% ipython --no-banner

In [1]: import numpy as np

In [2]: np.set_printoptions(precision=2, suppress=True, linewidth=160)

In [3]: m1 = np.loadtxt("data.csv", delimiter=",")

In [4]: m1
Out[4]: 
array([[  4.,   0.,   0.,  -2.,  -6.,   6.,   6.,   4.],
       [ -8.,   0.,   0.,   4.,  12., -12., -12.,  -8.],
       [ -2.,   0.,   0.,   1.,   3.,  -3.,  -3.,  -2.],
       [ -4.,   0.,   0.,   2.,   6.,  -6.,  -6.,  -4.],
       [  4.,   0.,   0.,  -2.,  -6.,   6.,   6.,   4.],
       [  2.,   0.,   0.,  -1.,  -3.,   3.,   3.,   2.],
       [  8.,   0.,   0.,  -4., -12.,  12.,  12.,   8.],
       [ -8.,   0.,   0.,   4.,  12., -12., -12.,  -8.],
       [  8.,   0.,   0.,  -4., -12.,  12.,  12.,   8.],
       [ -2.,   0.,   0.,   1.,   3.,  -3.,  -3.,  -2.],
       [ -6.,   0.,   0.,   3.,   9.,  -9.,  -9.,  -6.],
       [  0.,   0.,   0.,   0.,   0.,   0.,   0.,   0.],
       [ 10.,   0.,   0.,  -5., -15.,  15.,  15.,  10.],
       [  4.,   0.,   0.,  -2.,  -6.,   6.,   6.,   4.]])

In [5]: # columns 1 and 2 are equal

In [6]: r = np.linalg.matrix_rank(m1)

In [7]: r
Out[7]: np.int64(1)

In [8]: null = np.linalg.svd(m1)[2][r:].T

In [9]: np.round(null @ null.T, 2) + 0
Out[9]: 
array([[ 0.89,  0.  ,  0.  ,  0.06,  0.17, -0.17, -0.17, -0.11],
       [ 0.  ,  1.  ,  0.  ,  0.  ,  0.  ,  0.  ,  0.  ,  0.  ],
       [ 0.  ,  0.  ,  1.  ,  0.  ,  0.  ,  0.  ,  0.  ,  0.  ],
       [ 0.06,  0.  ,  0.  ,  0.97, -0.08,  0.08,  0.08,  0.06],
       [ 0.17,  0.  ,  0.  , -0.08,  0.75,  0.25,  0.25,  0.17],
       [-0.17,  0.  ,  0.  ,  0.08,  0.25,  0.75, -0.25, -0.17],
       [-0.17,  0.  ,  0.  ,  0.08,  0.25, -0.25,  0.75, -0.17],
       [-0.11,  0.  ,  0.  ,  0.06,  0.17, -0.17, -0.17,  0.89]])

In [10]: np.allclose(m1 @ null, 0)
Out[10]: True

In [11]: np.unique(m1.round(6), axis=0).shape
Out[11]: (9, 8)

In [12]: m1 @ np.linalg.pinv(m1) @ m1
Out[12]: 
array([[  4.,   0.,   0.,  -2.,  -6.,   6.,   6.,   4.],
       [ -8.,   0.,   0.,   4.,  12., -12., -12.,  -8.],
       [ -2.,   0.,   0.,   1.,   3.,  -3.,  -3.,  -2.],
       [ -4.,   0.,   0.,   2.,   6.,  -6.,  -6.,  -4.],
       [  4.,   0.,   0.,  -2.,  -6.,   6.,   6.,   4.],
       [  2.,   0.,   0.,  -1.,  -3.,   3.,   3.,   2.],
       [  8.,   0.,   0.,  -4., -12.,  12.,  12.,   8.],
       [ -8.,   0.,   0.,   4.,  12., -12., -12.,  -8.],
       [  8.,   0.,   0.,  -4., -12.,  12.,  12.,   8.],
       [ -2.,   0.,   0.,   1.,   3.,  -3.,  -3.,  -2.],
       [ -6.,   0.,   0.,   3.,   9.,  -9.,  -9.,  -6.],
       [  0.,   0.,   0.,   0.,   0.,   0.,   0.,   0.],
       [ 10.,   0.,   0.,  -5., -15.,  15.,  15.,  10.],
       [  4.,   0.,   0.,  -2.,  -6.,   6.,   6.,   4.]])

In [13]: np.allclose(m1[:-1].T @ np.linalg.lstsq(m1[:-1].T, m1[-1])[0], m1[-1])
Out[13]: True

In [14]: Uu, sigma, Vh = np.linalg.svd(m1)

In [15]: sigma.round(2) + 0
Out[15]: array([64.9,  0. ,  0. ,  0. ,  0. ,  0. ,  0. ,  0. ])

In [16]: np.argmax(sigma[:-1] / (sigma[1:] + 1e-6)) + 1
Out[16]: np.int64(1)

In [17]: A2 = Uu[:, :1] @ np.diag(sigma[:1]) @ Vh[:1]

In [18]: np.round(np.linalg.norm(m1 - A2, 2), 2), round(sigma[1], 2)
Out[18]: (np.float64(0.0), np.float64(0.0))

In [19]: np.round(np.abs(m1 - A2).max(), 2)
Out[19]: np.float64(0.0)

In [20]: round(float(np.linalg.norm(m1 - A2) / np.linalg.norm(m1)), 2)
Out[20]: 0.0

In [21]: np.linalg.matrix_rank(A2)
Out[21]: np.int64(1)
